$ python -q
>>> import numpy as np
>>> from numpy import linalg as LA
>>> np.set_printoptions(precision=3, suppress=True, linewidth=120, floatmode="fixed")
>>> K = np.load("run16.npy")
>>> print(K)
[[-2.991 -2.999  1.011]
 [-2.963 -2.989  0.998]
 [-3.027 -3.023  1.029]
 [-2.990 -3.012  1.024]
 [-3.005 -3.014  0.986]
 [-3.014 -3.007  1.003]
 [-3.000 -3.001  1.003]
 [-3.023 -3.002  1.013]
 [-3.028 -3.029  0.995]
 [-3.021 -2.983  1.007]
 [-2.969 -2.989  0.972]
 [-1.995  0.011  2.025]
 [-2.020  0.019  1.987]
 [-2.002 -0.029  2.044]
 [-2.002 -0.015  2.001]
 [-1.972  0.041  1.988]
 [-2.008  0.003  1.996]
 [-2.003 -0.020  2.011]
 [-2.001 -0.058  2.000]
 [-1.991  0.047  1.991]
 [-2.006  0.018  2.002]
 [-1.982 -0.011  1.948]]
>>> gram = np.cov(K, rowvar=False)
>>> print(np.round(LA.eigvalsh(gram)[::-1], 3) + 0)
[2.889 0.001 0.000]
>>> print(K.std(axis=0))
[0.503 1.503 0.498]
>>> print(np.argwhere(np.triu(np.abs(np.corrcoef(K.T)) > 0.8, 1)))
[[0 1]
 [0 2]
 [1 2]]
>>> print(gram.shape)
(3, 3)
>>> U, sv, Vt = LA.svd(K)
>>> print(np.argmax(sv[:-1] / (sv[1:] + 1e-6)) + 1)
2
>>> print(sv)
[15.993  6.458  0.078]
>>> Y = U[:, :2] @ np.diag(sv[:2]) @ Vt[:2]
>>> print(np.round(np.abs(K - Y).max(), 3))
0.025
>>> print(np.round(LA.norm(K - Y) / LA.norm(K), 3))
0.004
>>> print(LA.matrix_rank(K, rtol=0.05))
2
>>> print(round(LA.norm(K - Y, 2), 3), np.round(sv[2], 3))
0.078 0.078
>>> basis = K[[1, 2]].astype(float)
>>> for _ in range(7):
...     labels = LA.norm(K[:, None] - basis, axis=-1).argmin(axis=1)
...     basis = np.array([K[labels == j].mean(axis=0) for j in range(2)])
... 
>>> print(labels)
[1 1 1 1 1 1 1 1 1 1 1 0 0 0 0 0 0 0 0 0 0 0]
>>> print(np.bincount(labels))
[11 11]
>>> print(basis[1] - basis[0])
[-1.004 -3.005 -0.996]
>>> labels = K[:, 1] > np.median(K[:, 1])
>>> u = K[labels].mean(axis=0) - K[~labels].mean(axis=0)
>>> print(labels.astype(int))
[0 0 0 0 0 0 0 0 0 0 0 1 1 1 1 1 1 1 1 1 1 1]
